$ ipython --no-banner

In [1]: import numpy as np

In [2]: import numpy.linalg as la

In [3]: np.set_printoptions(suppress=True, linewidth=200)

In [4]: rnd = lambda a: np.round(a, 1) + 0

In [5]: F = np.load("out3.npy")

In [6]: F
Out[6]: 
array([[10,  3, -5, -2, -1,  6,  2,  8, -1, -4, -5, -2,  3,  3, -8],
       [ 3, 10, -2, -4, -1,  4, -2,  6, -8,  3,  0, -1,  5,  7, -1],
       [-5, -2,  9, -1,  7, -2, -2, -8, -1, -2,  7,  4, -5, -4,  2],
       [-2, -4, -1,  7, -6, -2,  4, -2,  3,  1, -5, -5,  4, -5,  5],
       [-1, -1,  7, -6, 14, -4,  0, -2,  3, -5, 11,  9, -8,  2, -3],
       [ 6,  4, -2, -2, -4,  9, -4,  2, -7, -1, -5, -3,  2,  0, -6],
       [ 2, -2, -2,  4,  0, -4,  8,  4,  6, -2, -2, -2,  4,  0,  2],
       [ 8,  6, -8, -2, -2,  2,  4, 12,  0,  0, -4, -2,  6,  8, -4],
       [-1, -8, -1,  3,  3, -7,  6,  0, 11, -3,  1,  2, -3, -2,  1],
       [-4,  3, -2,  1, -5, -1, -2,  0, -3,  6, -1, -2,  3,  2,  5],
       [-5,  0,  7, -5, 11, -5, -2, -4,  1, -1, 11,  8, -7,  2,  1],
       [-2, -1,  4, -5,  9, -3, -2, -2,  2, -2,  8,  7, -7,  2, -2],
       [ 3,  5, -5,  4, -8,  2,  4,  6, -3,  3, -7, -7, 10,  2,  3],
       [ 3,  7, -4, -5,  2,  0,  0,  8, -2,  2,  2,  2,  2,  9, -2],
       [-8, -1,  2,  5, -3, -6,  2, -4,  1,  5,  1, -2,  3, -2, 10]])

In [7]: w, evecs = la.eigh(F)

In [8]: vec = np.array([-2, -3, -2, 1, -1, 3, 2, -1, 1, 3, 3, 0, 1, 3, -2])

In [9]: (np.sign(evecs[:, -1].round(6)) == np.sign(evecs[0, -1].round(6))).astype(int)
Out[9]: array([1, 1, 0, 1, 0, 1, 1, 1, 0, 1, 0, 0, 1, 1, 0])

In [10]: la.matrix_rank(F, rtol=0.1)
Out[10]: np.int64(5)

In [11]: la.cond(F) > 100
Out[11]: np.True_

In [12]: rnd(la.norm(F, 2) / la.norm(F))
Out[12]: np.float64(0.7)

In [13]: [round(float(x), 1) for x in la.svd(F, compute_uv=False)[:3]]
Out[13]: [52.0, 36.8, 25.1]
